$ ipython --no-banner

In [1]: import numpy as np

In [2]: np.set_printoptions(precision=1, suppress=True, linewidth=100, legacy="1.25")

In [3]: def rd(a):
   ...:     return np.round(a, 1) + 0
   ...: 

In [4]: X = np.loadtxt("a.csv", delimiter=",")

In [5]: rd(X)
Out[5]: 
array([[ 0.3,  0.1, -0.1,  0.4,  0. ,  0.1,  0.1, -0.3,  0. ,  0.1],
       [ 0.1,  0.7, -0.1,  0.1, -0.2,  0.3,  0. ,  0.3,  0. ,  0.1],
       [-0.1, -0.1,  0.8, -0.1,  0. ,  0.2, -0.1, -0.1,  0.1,  0.2],
       [ 0.4,  0.1, -0.1,  0.4,  0.2,  0.1, -0.1, -0.2,  0. ,  0.1],
       [ 0. , -0.2,  0. ,  0.2,  0.3, -0.1, -0.4,  0.1,  0. ,  0.1],
       [ 0.1,  0.3,  0.2,  0.1, -0.1,  0.5, -0.1, -0.1, -0.1, -0.2],
       [ 0.1,  0. , -0.1, -0.1, -0.4, -0.1,  0.7, -0.1,  0. ,  0.1],
       [-0.3,  0.3, -0.1, -0.2,  0.1, -0.1, -0.1,  0.5,  0. ,  0.2],
       [ 0. ,  0. ,  0.1,  0. ,  0. , -0.1,  0. ,  0. ,  1. , -0.1],
       [ 0.1,  0.1,  0.2,  0.1,  0.1, -0.2,  0.1,  0.2, -0.1,  0.8]])

In [6]: vec = np.array([-1, -2, -2, 1, 2, -2, 0, -2, 1, -1])

In [7]: rd(np.linalg.eigvalsh(2 * X - np.eye(10)))
Out[7]: array([-1., -1., -1., -1.,  1.,  1.,  1.,  1.,  1.,  1.])

In [8]: rd(X @ vec)
Out[8]: array([ 0.4, -2.6, -1.9,  0.6,  1.2, -1.9, -0.4, -1.1,  1. , -1.1])

In [9]: np.linalg.cond(X) > 100
Out[9]: True

In [10]: evals, vecs = np.linalg.eigh(X)

In [11]: rd(evals)
Out[11]: array([0., 0., 0., 0., 1., 1., 1., 1., 1., 1.])

In [12]: rd(vecs.T @ vecs)
Out[12]: 
array([[1., 0., 0., 0., 0., 0., 0., 0., 0., 0.],
       [0., 1., 0., 0., 0., 0., 0., 0., 0., 0.],
       [0., 0., 1., 0., 0., 0., 0., 0., 0., 0.],
       [0., 0., 0., 1., 0., 0., 0., 0., 0., 0.],
       [0., 0., 0., 0., 1., 0., 0., 0., 0., 0.],
       [0., 0., 0., 0., 0., 1., 0., 0., 0., 0.],
       [0., 0., 0., 0., 0., 0., 1., 0., 0., 0.],
       [0., 0., 0., 0., 0., 0., 0., 1., 0., 0.],
       [0., 0., 0., 0., 0., 0., 0., 0., 1., 0.],
       [0., 0., 0., 0., 0., 0., 0., 0., 0., 1.]])

In [13]: rd(evals.sum()), rd(np.trace(X))
Out[13]: (6.0, 6.0)

In [14]: Uu, sig, VT = np.linalg.svd(X)

In [15]: rd(sig)
Out[15]: array([1., 1., 1., 1., 1., 1., 0., 0., 0., 0.])

In [16]: other = Uu[:, :6] @ np.diag(sig[:6]) @ VT[:6]

In [17]: rd(other)
Out[17]: 
array([[ 0.3,  0.1, -0.1,  0.4,  0. ,  0.1,  0.1, -0.3,  0. ,  0.1],
       [ 0.1,  0.7, -0.1,  0.1, -0.2,  0.3,  0. ,  0.3,  0. ,  0.1],
       [-0.1, -0.1,  0.8, -0.1,  0. ,  0.2, -0.1, -0.1,  0.1,  0.2],
       [ 0.4,  0.1, -0.1,  0.4,  0.2,  0.1, -0.1, -0.2,  0. ,  0.1],
       [ 0. , -0.2,  0. ,  0.2,  0.3, -0.1, -0.4,  0.1,  0. ,  0.1],
       [ 0.1,  0.3,  0.2,  0.1, -0.1,  0.5, -0.1, -0.1, -0.1, -0.2],
       [ 0.1,  0. , -0.1, -0.1, -0.4, -0.1,  0.7, -0.1,  0. ,  0.1],
       [-0.3,  0.3, -0.1, -0.2,  0.1, -0.1, -0.1,  0.5,  0. ,  0.2],
       [ 0. ,  0. ,  0.1,  0. ,  0. , -0.1,  0. ,  0. ,  1. , -0.1],
       [ 0.1,  0.1,  0.2,  0.1,  0.1, -0.2,  0.1,  0.2, -0.1,  0.8]])

In [18]: rd(np.linalg.norm(X - other) / np.linalg.norm(X))
Out[18]: 0.0
